>>> import numpy as np
>>> import numpy.linalg as la
>>> np.set_printoptions(precision=3, suppress=True, linewidth=160, sign=" ")
>>> def rnd(a):
...     return np.round(a, 3) + 0
... 
>>> mat = np.load("data.npy")
>>> mat
array([[ 0,  2,  5,  2,  1,  3,  1,  4,  3,  0],
       [ 5,  2,  3,  2,  3,  4,  2,  3,  2,  3],
       [ 5,  5,  3,  1,  4,  5,  4,  5,  3,  5],
       [ 4,  5,  4,  5,  5,  4,  3,  4,  2,  3],
       [ 1,  4,  4,  2,  1,  1,  2,  2,  1,  4],
       [ 3,  2,  1,  1,  3,  1,  0,  0,  2,  5],
       [ 1,  3,  5,  4,  1,  5,  3,  4,  5,  5],
       [ 4,  1,  5,  3,  2,  1,  5,  1,  1,  0],
       [ 3,  1,  2,  1,  2,  2,  1,  5,  0,  5],
       [ 4,  3,  4,  5,  3,  2,  4,  3,  4,  2],
       [ 4,  2,  2,  3,  5,  1,  4,  2,  1,  4],
       [ 4,  4,  0,  0,  1,  5,  3,  5,  1,  4],
       [ 1,  3,  5,  4,  1,  5,  3,  4,  5,  5],
       [ 0,  5,  3,  5,  0,  0,  0,  5,  2,  3]])
>>> proj = mat @ la.solve(mat.T @ mat, mat.T)
>>> np.trace(proj)
np.float64(10.0)
>>> M = np.load("sample18.npy")
>>> M
array([[ 1.491, -0.446,  1.076,  0.86 , -0.096],
       [-0.11 , -3.271, -0.682, -2.273,  3.017],
       [ 2.799, -1.789, -0.204,  0.351,  4.016],
       [ 1.529,  0.627,  1.119,  0.511, -0.749],
       [ 1.606,  2.291,  1.905,  1.491, -3.302],
       [-1.791, -3.865, -2.246, -1.655,  4.614],
       [ 1.6  , -3.451, -0.909, -0.719,  3.437],
       [-1.855, -1.158, -1.921, -1.457,  2.734],
       [ 2.934, -2.939,  1.035,  0.529,  1.794],
       [-3.234,  1.907,  0.242,  1.499, -1.353],
       [-1.273,  2.423,  0.613,  1.02 , -3.308],
       [-0.661, -0.596, -0.948, -0.276,  0.668],
       [ 0.592,  2.185,  1.   ,  1.935, -0.848],
       [-1.389, -4.955, -2.792, -2.739,  3.675],
       [ 3.714, -4.444, -0.151, -1.456,  4.06 ],
       [ 0.506,  3.36 ,  2.001,  1.339, -3.635],
       [-0.459,  3.533,  2.031,  0.692, -7.388],
       [-0.725,  4.101,  1.385,  1.714, -4.103],
       [ 0.545,  0.675,  1.084, -0.734, -1.39 ],
       [-0.189,  0.776,  1.421,  0.978, -2.318],
       [ 1.628,  2.96 ,  1.469,  0.22 , -2.082],
       [-0.296, -3.698, -0.738, -1.208,  2.707],
       [-0.62 , -0.497,  0.04 , -0.083, -1.774],
       [-0.129, -7.04 , -1.448, -2.786,  3.528],
       [-3.459, -5.322, -3.271, -2.983,  3.03 ],
       [ 1.798, -1.304,  0.721, -0.335,  1.332],
       [-1.131, -4.276, -1.246, -0.754,  2.988],
       [-3.173,  2.603, -0.813,  0.948, -2.412]])
>>> Ac = (M - M.mean(axis=0)) / M.std(axis=0)
>>> np.argwhere(np.abs(Ac) > 2)
array([[ 14,   0],
       [ 16,   4],
       [ 23,   1],
       [ 24,   2]])
>>> coef = la.lstsq(np.delete(Ac, 1, axis=1), Ac[:, 1])[0]
>>> rnd(coef)
array([-0.043, -0.03 ,  0.463, -0.577])
>>> np.abs(coef).argmax()
np.int64(3)
>>> x0 = np.array([-5, -2, 0, 1, 2])
>>> target = M @ x0
>>> rnd(la.pinv(M) @ M)
array([[ 1.,  0.,  0.,  0.,  0.],
       [ 0.,  1.,  0.,  0.,  0.],
       [ 0.,  0.,  1.,  0.,  0.],
       [ 0.,  0.,  0.,  1.,  0.],
       [ 0.,  0.,  0.,  0.,  1.]])
>>> rng = np.random.default_rng(50)
>>> target = target + 0.02 * rng.normal(size=28)
>>> rnd(target)
array([ -5.885,  10.843,  -2.021,  -9.914, -17.692,  24.254,   5.068,  15.618,  -4.67 ,  11.153,  -4.104,   5.553,  -7.102,  21.466,  -3.072, -15.212, -18.861,
       -11.064,  -7.593,  -4.287, -18.016,  13.073,   0.402,  18.979,  31.001,  -4.066,  19.435,   6.76 ])
>>> coef, *_ = la.lstsq(M, target)
>>> [round(float(la.norm(la.solve(M.T @ M + lam * np.eye(5), M.T @ target))), 2) for lam in (0, 1, 10, 100)]
[5.83, 5.54, 4.62, 2.92]
>>> rnd(coef)
array([-5.   , -1.996, -0.004,  1.004,  2.004])
